$ python -q
>>> import numpy as np
>>> from numpy import linalg as LA
>>> np.set_printoptions(precision=1, suppress=True, linewidth=140, sign=" ")
>>> def rd(a):
...     return np.round(a, 1) + 0
... 
>>> data = np.loadtxt("dump.csv", delimiter=",")
>>> print(data)
[[ 0. -1.  1. -1.]
 [ 0.  0.  0. -1.]
 [ 0.  0.  0. -4.]
 [ 0.  0.  0.  0.]]
>>> U, s, VT = LA.svd(data)
>>> vecs = VT[:(s > 1e-8).sum()]
>>> rng = np.random.default_rng(506128)
>>> x0 = data[3] + 4 * data[0] + rng.integers(2) * np.eye(4)[2]
>>> print(x0)
[ 0. -4.  5. -4.]
>>> print(LA.matrix_rank(np.vstack([data, x0])))
3
>>> print(np.allclose(vecs.T @ vecs @ x0, x0))
False
>>> print(rd(LA.norm(x0 - vecs.T @ vecs @ x0)))
0.7
>>> r = LA.matrix_rank(data)
>>> print(r)
2
>>> N = LA.svd(data)[2][r:].T
>>> print(N.shape)
(4, 2)
>>> print(LA.matrix_rank(data.T @ data), LA.matrix_rank(data @ data.T))
2 2
>>> print(rd(LA.eigvals(data).sum().real))
0.0
>>> print(np.poly(data))
[ 1.  0.  0.  0.  0.]
>>> print(np.einsum("ij,ji->", data, data))
0.0
>>> print(np.kron(np.eye(2, dtype=int), data))
[[ 0. -1.  1. -1.  0. -0.  0. -0.]
 [ 0.  0.  0. -1.  0.  0.  0. -0.]
 [ 0.  0.  0. -4.  0.  0.  0. -0.]
 [ 0.  0.  0.  0.  0.  0.  0.  0.]
 [ 0. -0.  0. -0.  0. -1.  1. -1.]
 [ 0.  0.  0. -0.  0.  0.  0. -1.]
 [ 0.  0.  0. -0.  0.  0.  0. -4.]
 [ 0.  0.  0.  0.  0.  0.  0.  0.]]
>>> U, s = LA.svd(data)
Traceback (most recent call last):
  File "<python-input-23>", line 1, in <module>
    U, s = LA.svd(data)
    ^^^^
ValueError: too many values to unpack (expected 2)
>>> U, s, VT = LA.svd(data, full_matrices=False)
>>> print(rd(U.T @ data @ VT.T))
[[ 4.3  0.   0.   0. ]
 [ 0.   1.4  0.   0. ]
 [ 0.   0.   0.   0. ]
 [ 0.   0.   0.   0. ]]
>>> print((s > 1e-8).sum())
2
>>> print(np.allclose(U * s @ VT, data))
True
